In [1]: import numpy as np

In [2]: np.set_printoptions(precision=2, suppress=True, linewidth=160, sign=" ")

In [3]: feats = np.loadtxt("w.csv", delimiter=",")

In [4]: feats
Out[4]: 
array([[ 0., -1.,  1.,  0., -3., -1., -3., -3., -3., -3.,  1.,  3.,  0.,  0.],
       [ 0.,  0., -3.,  1., -2.,  2.,  2.,  3., -3., -3.,  1., -1.,  3., -2.],
       [ 0.,  0.,  0., -2.,  1.,  3.,  3., -3., -1., -3.,  2., -1., -3.,  0.],
       [ 0.,  0.,  0.,  0.,  0., -1.,  3., -2.,  2., -1.,  2., -1.,  3.,  0.],
       [ 0.,  0.,  0.,  0.,  0., -2., -3.,  2.,  1.,  2.,  3., -3.,  3.,  2.],
       [ 0.,  0.,  0.,  0.,  0.,  0.,  0., -3., -1., -2., -1.,  1., -2., -3.],
       [ 0.,  0.,  0.,  0.,  0.,  0.,  0.,  2.,  1., -1.,  3.,  3., -1.,  1.],
       [ 0.,  0.,  0.,  0.,  0.,  0.,  0.,  0., -1.,  3., -3.,  2., -2., -1.],
       [ 0.,  0.,  0.,  0.,  0.,  0.,  0.,  0.,  0.,  1., -3.,  0.,  3.,  0.],
       [ 0.,  0.,  0.,  0.,  0.,  0.,  0.,  0.,  0.,  0.,  1., -1., -1., -1.],
       [ 0.,  0.,  0.,  0.,  0.,  0.,  0.,  0.,  0.,  0.,  0.,  1., -3., -1.],
       [ 0.,  0.,  0.,  0.,  0.,  0.,  0.,  0.,  0.,  0.,  0.,  0., -1.,  3.],
       [ 0.,  0.,  0.,  0.,  0.,  0.,  0.,  0.,  0.,  0.,  0.,  0.,  0., -3.],
       [ 0.,  0.,  0.,  0.,  0.,  0.,  0.,  0.,  0.,  0.,  0.,  0.,  0.,  0.]])

In [5]: Uu, sig, Vt = np.linalg.svd(feats)

In [6]: evecs = Vt[:(sig > 1e-8).sum()]

In [7]: rng = np.random.default_rng(90)

In [8]: x0 = feats[5] + -2 * feats[12] + rng.integers(2) * np.eye(14)[3]

In [9]: x0
Out[9]: array([ 0.,  0.,  0.,  1.,  0.,  0.,  0., -3., -1., -2., -1.,  1., -2.,  3.])

In [10]: print(round(np.linalg.norm(x0 - evecs.T @ evecs @ x0), 2))
0.13

In [11]: W0 = np.arange(140).reshape(10, 14) + 2

In [12]: W0
Out[12]: 
array([[   2,    3,    4,    5,    6,    7,    8,    9,   10,   11,   12,   13,   14,   15],
       [  16,   17,   18,   19,   20,   21,   22,   23,   24,   25,   26,   27,   28,   29],
       [  30,   31,   32,   33,   34,   35,   36,   37,   38,   39,   40,   41,   42,   43],
       [  44,   45,   46,   47,   48,   49,   50,   51,   52,   53,   54,   55,   56,   57],
       [  58,   59,   60,   61,   62,   63,   64,   65,   66,   67,   68,   69,   70,   71],
       [  72,   73,   74,   75,   76,   77,   78,   79,   80,   81,   82,   83,   84,   85],
       [  86,   87,   88,   89,   90,   91,   92,   93,   94,   95,   96,   97,   98,   99],
       [ 100,  101,  102,  103,  104,  105,  106,  107,  108,  109,  110,  111,  112,  113],
       [ 114,  115,  116,  117,  118,  119,  120,  121,  122,  123,  124,  125,  126,  127],
       [ 128,  129,  130,  131,  132,  133,  134,  135,  136,  137,  138,  139,  140,  141]])

In [13]: Uu, sig, Vt = np.linalg.svd(W0)

In [14]: evecs = Vt[:(sig > 1e-8).sum()]

In [15]: x0 = W0[3] + 5 * W0[4] + rng.integers(2) * np.eye(14)[7]

In [16]: x0
Out[16]: array([ 334.,  340.,  346.,  352.,  358.,  364.,  370.,  376.,  382.,  388.,  394.,  400.,  406.,  412.])

In [17]: np.allclose(evecs.T @ evecs @ x0, x0)
Out[17]: True

In [18]: np.diag(evecs.T @ evecs)
Out[18]: array([ 0.26,  0.2 ,  0.16,  0.13,  0.1 ,  0.08,  0.07,  0.07,  0.08,  0.1 ,  0.13,  0.16,  0.2 ,  0.26])

In [19]: F = (rng.random((13, 13)) < 0.3) + np.eye(13)

In [20]: F /= F.sum(axis=1, keepdims=True)

In [21]: F
Out[21]: 
array([[ 0.25,  0.  ,  0.  ,  0.  ,  0.25,  0.  ,  0.  ,  0.  ,  0.25,  0.25,  0.  ,  0.  ,  0.  ],
       [ 0.  ,  0.4 ,  0.  ,  0.2 ,  0.  ,  0.2 ,  0.  ,  0.  ,  0.  ,  0.  ,  0.  ,  0.  ,  0.2 ],
       [ 0.  ,  0.2 ,  0.4 ,  0.  ,  0.  ,  0.2 ,  0.  ,  0.  ,  0.2 ,  0.  ,  0.  ,  0.  ,  0.  ],
       [ 0.11,  0.11,  0.11,  0.11,  0.11,  0.  ,  0.  ,  0.  ,  0.11,  0.11,  0.11,  0.11,  0.  ],
       [ 0.  ,  0.  ,  0.17,  0.  ,  0.17,  0.  ,  0.17,  0.  ,  0.17,  0.  ,  0.17,  0.  ,  0.17],
       [ 0.25,  0.  ,  0.  ,  0.  ,  0.25,  0.25,  0.  ,  0.25,  0.  ,  0.  ,  0.  ,  0.  ,  0.  ],
       [ 0.  ,  0.  ,  0.  ,  0.  ,  0.25,  0.  ,  0.25,  0.25,  0.  ,  0.  ,  0.  ,  0.25,  0.  ],
       [ 0.  ,  0.12,  0.12,  0.  ,  0.12,  0.12,  0.  ,  0.12,  0.12,  0.12,  0.  ,  0.12,  0.  ],
       [ 0.  ,  0.  ,  0.  ,  0.2 ,  0.2 ,  0.2 ,  0.  ,  0.  ,  0.2 ,  0.  ,  0.2 ,  0.  ,  0.  ],
       [ 0.  ,  0.5 ,  0.  ,  0.  ,  0.  ,  0.  ,  0.  ,  0.  ,  0.  ,  0.5 ,  0.  ,  0.  ,  0.  ],
       [ 0.  ,  0.  ,  0.25,  0.25,  0.  ,  0.  ,  0.  ,  0.  ,  0.  ,  0.  ,  0.5 ,  0.  ,  0.  ],
       [ 0.  ,  0.  ,  0.  ,  0.  ,  0.25,  0.25,  0.  ,  0.  ,  0.  ,  0.  ,  0.  ,  0.25,  0.25],
       [ 0.14,  0.  ,  0.14,  0.14,  0.  ,  0.14,  0.  ,  0.  ,  0.  ,  0.14,  0.  ,  0.14,  0.14]])

In [22]: A2 = W0 / np.sqrt((W0 ** 2).mean(axis=1, keepdims=True))

In [23]: np.linalg.matrix_rank(W0 - W0.mean(axis=1, keepdims=True))
Out[23]: np.int64(1)

In [24]: np.linalg.norm(A2, axis=1)
Out[24]: array([ 3.74,  3.74,  3.74,  3.74,  3.74,  3.74,  3.74,  3.74,  3.74,  3.74])
